% ipython --no-banner

In [1]: import numpy as np

In [2]: import numpy.linalg as la

In [3]: np.set_printoptions(precision=1, suppress=True, linewidth=100, floatmode="fixed")

In [4]: feats = np.arange(16).reshape(4, 4) + 3

In [5]: feats
Out[5]: 
array([[ 3,  4,  5,  6],
       [ 7,  8,  9, 10],
       [11, 12, 13, 14],
       [15, 16, 17, 18]])

In [6]: # null space of dimension 2

In [7]: x = np.array([-6, -5, -5, 0])

In [8]: feats @ np.ones(4)
Out[8]: array([18.0, 34.0, 50.0, 66.0])

In [9]: (feats @ x).argmax()
Out[9]: np.int64(0)

In [10]: feats * x
Out[10]: 
array([[-18, -20, -25,   0],
       [-42, -40, -45,   0],
       [-66, -60, -65,   0],
       [-90, -80, -85,   0]])

In [11]: np.sign((feats @ x).round(6))
Out[11]: array([-1, -1, -1, -1])

In [12]: feats @ (2 * x)
Out[12]: array([-126, -254, -382, -510])

In [13]: U, sigma, Vh = la.svd(feats)

In [14]: sigma.round(1) + 0
Out[14]: array([45.8,  1.7,  0.0,  0.0])

In [15]: Y = U[:, :2] @ np.diag(sigma[:2]) @ Vh[:2]

In [16]: la.matrix_rank(feats, rtol=0.05)
Out[16]: np.int64(1)

In [17]: Y
Out[17]: 
array([[ 3.0,  4.0,  5.0,  6.0],
       [ 7.0,  8.0,  9.0, 10.0],
       [11.0, 12.0, 13.0, 14.0],
       [15.0, 16.0, 17.0, 18.0]])

In [18]: la.matrix_rank(Y)
Out[18]: np.int64(2)

In [19]: feats - feats[0]
Out[19]: 
array([[ 0,  0,  0,  0],
       [ 4,  4,  4,  4],
       [ 8,  8,  8,  8],
       [12, 12, 12, 12]])

In [20]: feats.sum(axis=1)
Out[20]: array([18, 34, 50, 66])

In [21]: np.unravel_index(np.abs(feats).argmax(), feats.shape)
Out[21]: (np.int64(3), np.int64(3))

In [22]: np.round(la.svd(feats, compute_uv=False), 1) + 0
Out[22]: array([45.8,  1.7,  0.0,  0.0])

In [23]: round(float(la.norm(feats)), 1)
Out[23]: 45.9

In [24]: np.diff(feats, axis=0)
Out[24]: 
array([[4, 4, 4, 4],
       [4, 4, 4, 4],
       [4, 4, 4, 4]])
